>>> import numpy as np
>>> from numpy import linalg as LA
>>> np.set_printoptions(precision=3, suppress=True, linewidth=100, legacy="1.25")
>>> def rnd(a):
...     return np.round(a, 3) + 0
... 
>>> W0 = np.array([[0.0, 0.0, 0.0, 0.0, 1.0],
...     [0.0, 0.0, 0.0, 0.0, 2.0],
...     [0.0, 0.0, 0.0, 0.0, 3.0],
...     [0.0, 0.0, 0.0, 0.0, 0.0],
...     [1.0, 2.0, 3.0, 0.0, 0.0]])
>>> # symmetric
>>> Uu, sig, vt = LA.svd(W0)
>>> rnd(sig)
array([3.742, 3.742, 0.   , 0.   , 0.   ])
>>> M2 = Uu[:, :2] @ np.diag(sig[:2]) @ vt[:2]
>>> LA.matrix_rank(W0, rtol=0.05)
2
>>> rnd(np.abs(W0 - M2).max())
0.0
>>> Uu, sig, vt = LA.svd(W0)
>>> evecs = vt[:(sig > 1e-8).sum()]
>>> rng = np.random.default_rng(4484)
>>> x0 = W0[1] + 4 * W0[2] + rng.integers(2) * np.eye(5)[0]
>>> x0
array([ 1.,  0.,  0.,  0., 14.])
>>> LA.matrix_rank(np.vstack([W0, x0]))
3
>>> K = np.array([[-2, 0, -1, 2, 2, -2],
...     [0, 1, -1, -1, 1, -1],
...     [0, 0, 0, 2, 2, 0],
...     [0, 0, 0, 2, -2, -1],
...     [0, 0, 0, 0, -2, 0],
...     [0, 0, 0, 0, 0, -2]])
>>> K
array([[-2,  0, -1,  2,  2, -2],
       [ 0,  1, -1, -1,  1, -1],
       [ 0,  0,  0,  2,  2,  0],
       [ 0,  0,  0,  2, -2, -1],
       [ 0,  0,  0,  0, -2,  0],
       [ 0,  0,  0,  0,  0, -2]])
>>> # triangular
>>> u = np.array([2, 1, 0])
>>> np.correlate(K[2], K[3], "full")
array([ 0,  0,  0, -2, -6,  0,  4,  0,  0,  0,  0])
>>> np.polyval(u, K[2])
array([ 0,  0,  0, 10, 10,  0])
>>> Uu, sig, vt = LA.svd(K)
>>> evecs = vt[:(sig > 1e-8).sum()]
>>> x0 = K[5] + -2 * K[3] + rng.integers(2) * np.eye(6)[3]
>>> x0
array([ 0.,  0.,  0., -4.,  4.,  0.])
>>> rnd(np.diag(evecs.T @ evecs))
array([0.889, 0.556, 0.556, 1.   , 1.   , 1.   ])
>>> rnd(evecs.T @ evecs)
array([[ 0.889,  0.222,  0.222,  0.   ,  0.   ,  0.   ],
       [ 0.222,  0.556, -0.444,  0.   ,  0.   ,  0.   ],
       [ 0.222, -0.444,  0.556,  0.   ,  0.   ,  0.   ],
       [ 0.   ,  0.   ,  0.   ,  1.   ,  0.   ,  0.   ],
       [ 0.   ,  0.   ,  0.   ,  0.   ,  1.   ,  0.   ],
       [ 0.   ,  0.   ,  0.   ,  0.   ,  0.   ,  1.   ]])
>>> rnd(LA.norm(x0 - evecs.T @ evecs @ x0))
0.0
>>> Uu, sig, vt = LA.svd(K)
>>> np.argmax(sig[:-1] / (sig[1:] + 1e-6)) + 1
5
>>> M2 = Uu[:, :5] @ np.diag(sig[:5]) @ vt[:5]
>>> rnd(LA.norm(K - M2, 2)), rnd(sig[5])
(0.0, 0.0)
>>> rnd(M2)
array([[-2.,  0., -1.,  2.,  2., -2.],
       [ 0.,  1., -1., -1.,  1., -1.],
       [ 0.,  0.,  0.,  2.,  2.,  0.],
       [ 0.,  0.,  0.,  2., -2., -1.],
       [ 0.,  0.,  0.,  0., -2.,  0.],
       [ 0.,  0.,  0.,  0.,  0., -2.]])
>>> rnd(np.abs(K - M2).max())
0.0
>>> lab = rng.permutation(6)
>>> lab
array([4, 3, 1, 5, 2, 0])
>>> M2 = K[lab][:, lab]
>>> np.trace(M2)
-3
>>> rnd(np.sort(np.abs(LA.eigvals(M2))))
array([0., 1., 2., 2., 2., 2.])
>>> F = np.vander(np.arange(5) - 2, 4, increasing=True)
>>> F
array([[ 1, -2,  4, -8],
       [ 1, -1,  1, -1],
       [ 1,  0,  0,  0],
       [ 1,  1,  1,  1],
       [ 1,  2,  4,  8]])
>>> M2 = F / np.sqrt((F ** 2).mean(axis=1, keepdims=True))
>>> F - F.mean(axis=1, keepdims=True)
array([[ 2.25, -0.75,  5.25, -6.75],
       [ 1.  , -1.  ,  1.  , -1.  ],
       [ 0.75, -0.25, -0.25, -0.25],
       [ 0.  ,  0.  ,  0.  ,  0.  ],
       [-2.75, -1.75,  0.25,  4.25]])
>>> LA.matrix_rank(F - F.mean(axis=1, keepdims=True))
3
>>> M2 = np.array([[1, 0], [-2, 2], [0, 1], [-2, -1]])
>>> LA.matrix_rank(F @ M2)
2
>>> F @ M2
array([[ 21,   8],
       [  5,   0],
       [  1,   0],
       [ -3,   2],
       [-19,   0]])
>>> LA.matrix_rank(np.vstack([F, M2.T]))
4
>>> M2.T @ F.T
array([[ 21,   5,   1,  -3, -19],
       [  8,   0,   0,   2,   0]])
>>> J = np.load("run4.npy")
>>> J
array([[-2,  0,  0],
       [ 1, -1,  0],
       [ 0, -1,  0]])
>>> rk = LA.matrix_rank(J)
>>> rk
2
>>> null = LA.svd(J)[2][rk:].T
>>> null[:, 0] / null[np.abs(null[:, 0]).round(6).argmax(), 0]
array([0., 0., 1.])
>>> null.shape
(3, 1)
>>> LA.matrix_power(J, 4)
array([[ 16,   0,   0],
       [-15,   1,   0],
       [ -7,   1,   0]])
>>> rnd(np.sort(np.abs(LA.eigvals(J))))
array([0., 1., 2.])
>>> rnd(LA.det(J))
0.0
>>> rnd(np.abs(LA.eigvals(J)).max())
2.0
>>> (J + J.T) / 2
array([[-2. ,  0.5,  0. ],
       [ 0.5, -1. , -0.5],
       [ 0. , -0.5,  0. ]])
>>> np.allclose(J @ J.T, J.T @ J)
False
>>> t3 = np.stack([J, 2 * J, J[::-1]])
>>> rnd(LA.det(t3))
array([0., 0., 0.])
>>> LA.matrix_rank(t3.reshape(3, -1))
2
>>> rnd(LA.norm(t3, axis=(1, 2)))
array([2.646, 5.292, 2.646])
>>> rnd(LA.eigvals(J))
array([ 0., -1., -2.])
>>> rnd(LA.det(2 * J)), rnd(LA.det(J))
(0.0, 0.0)
>>> np.kron(np.eye(2, dtype=int), J)
array([[-2,  0,  0,  0,  0,  0],
       [ 1, -1,  0,  0,  0,  0],
       [ 0, -1,  0,  0,  0,  0],
       [ 0,  0,  0, -2,  0,  0],
       [ 0,  0,  0,  1, -1,  0],
       [ 0,  0,  0,  0, -1,  0]])
>>> rnd(LA.eigvals(J).sum().real)
-3.0
>>> np.einsum("ii->", J)
-3
>>> np.einsum("ij,ji->", J, J)
5
>>> np.poly(J)
array([1., 3., 2., 0.])
>>> rnd(LA.det(J.T))
0.0
>>> np.allclose(J[:-1].T @ LA.lstsq(J[:-1].T, J[-1])[0], J[-1])
True
>>> np.unique(J.round(6), axis=0).shape
(3, 3)
>>> rnd(np.trace(LA.pinv(J) @ J))
2.0
>>> mat = np.load("a.npy")
>>> mat
array([[ 3.,  0.,  4.,  0.,  2.,  2.],
       [ 0., -1.,  0.,  0.,  0.,  0.],
       [ 4.,  0.,  3.,  0.,  2.,  2.],
       [ 0.,  0.,  0., -1.,  0.,  0.],
       [ 2.,  0.,  2.,  0.,  0.,  1.],
       [ 2.,  0.,  2.,  0.,  1.,  0.]])
>>> rnd(LA.norm(mat, axis=0))
array([5.745, 1.   , 5.745, 1.   , 3.   , 3.   ])
>>> rnd(LA.norm(mat, 1)), rnd(LA.norm(mat, np.inf))
(11.0, 11.0)
>>> rnd(LA.norm(mat) ** 2 / LA.norm(mat, 2) ** 2)
1.062
>>> rnd(LA.norm(mat, axis=1))
array([5.745, 1.   , 5.745, 1.   , 3.   , 3.   ])
>>> LA.norm(mat, axis=1).argmax()
0
>>> rnd(LA.norm(mat[0], 1)), rnd(LA.norm(mat[0], np.inf))
(11.0, 4.0)
>>> rnd(LA.norm(mat, "nuc"))
14.0
>>> rnd(LA.norm(mat, 2))
9.0
